% ipython --no-banner

In [1]: import numpy as np

In [2]: import numpy.linalg as la

In [3]: np.set_printoptions(precision=3, suppress=True, linewidth=100)

In [4]: K = np.load("block7.npy")

In [5]: print(K)
[[ 0.  4. -9. -3.  1.  3.  2.  3.  0.  1.  1.  3.  2.  0.]
 [-1.  5.  9.  8.  0.  0.  1.  3.  3.  2.  2.  2.  2.  1.]
 [-8.  9.  0.  0.  1.  0.  1.  3.  2.  2.  2.  1.  0.  0.]
 [ 6.  2.  9.  9.  2.  0.  3.  2.  2.  0.  1.  0.  3.  0.]
 [ 0.  0.  0.  0.  0. -2.  1.  2. -2. -1.  0.  2. -1.  1.]
 [ 0.  0.  0.  0.  0.  2.  0. -2. -2. -2. -2. -2.  0. -2.]
 [ 0.  0.  0.  0. -1. -1.  2.  1.  1.  1.  1.  1. -1.  1.]
 [ 0.  0.  0.  0. -1. -1. -2.  1.  0.  2. -1. -2.  1.  2.]
 [ 0.  0.  0.  0. -1. -1.  1. -2.  1. -2. -2.  2.  1. -2.]
 [ 0.  0.  0.  0. -1.  1.  2.  2.  2.  0.  1.  0.  0.  2.]
 [ 0.  0.  0.  0.  2. -2. -1.  2.  1.  1.  2. -1. -1. -1.]
 [ 0.  0.  0.  0.  1.  2. -2. -1. -1. -1. -2.  1.  2.  0.]
 [ 0.  0.  0.  0.  1. -1. -2.  0. -1.  1.  2. -1. -2. -2.]
 [ 0.  0.  0.  0.  2. -1.  0.  2. -2.  1.  0.  2. -1. -2.]]

In [6]: vec = np.array([0, 1, 5, 5, 1, 2, 4, 0, 2, 0, 5, 5, 2, 4])

In [7]: y = K @ vec

In [8]: print(y)
[-17. 128.  33. 121.   8. -28.  19. -16.  -3.  26.  -5.  -6. -18.  -4.]

In [9]: print(np.round(la.solve(K, y), 3) + 0)
[0. 1. 5. 5. 1. 2. 4. 0. 2. 0. 5. 5. 2. 4.]

In [10]: print(la.solve(K, K[:, 3]))
[-0.  0. -0.  1.  0.  0. -0.  0. -0. -0. -0. -0. -0.  0.]

In [11]: rng = np.random.default_rng(724649)

In [12]: lab = rng.permutation(14)

In [13]: print(lab)
[12  6  7 11  3  8  1  2  4 10  9  5  0 13]

In [14]: A2 = K[lab][:, lab]

In [15]: print(np.diag(A2))
[-2.  2.  1.  1.  9.  1.  5.  0.  0.  2.  0.  2.  0. -2.]

In [16]: print(np.sort(np.abs(la.eigvals(A2))))
[ 0.547  1.37   2.003  2.503  2.503  3.085  3.085  3.101  3.659  3.659  4.55   6.281  8.052 17.142]

In [17]: print(np.allclose(A2, K))
False

In [18]: A2 = la.inv(K)

In [19]: print(round(float(la.cond(K)), 3))
130.875

In [20]: print(round(la.det(K) * la.det(A2), 3))
1.0
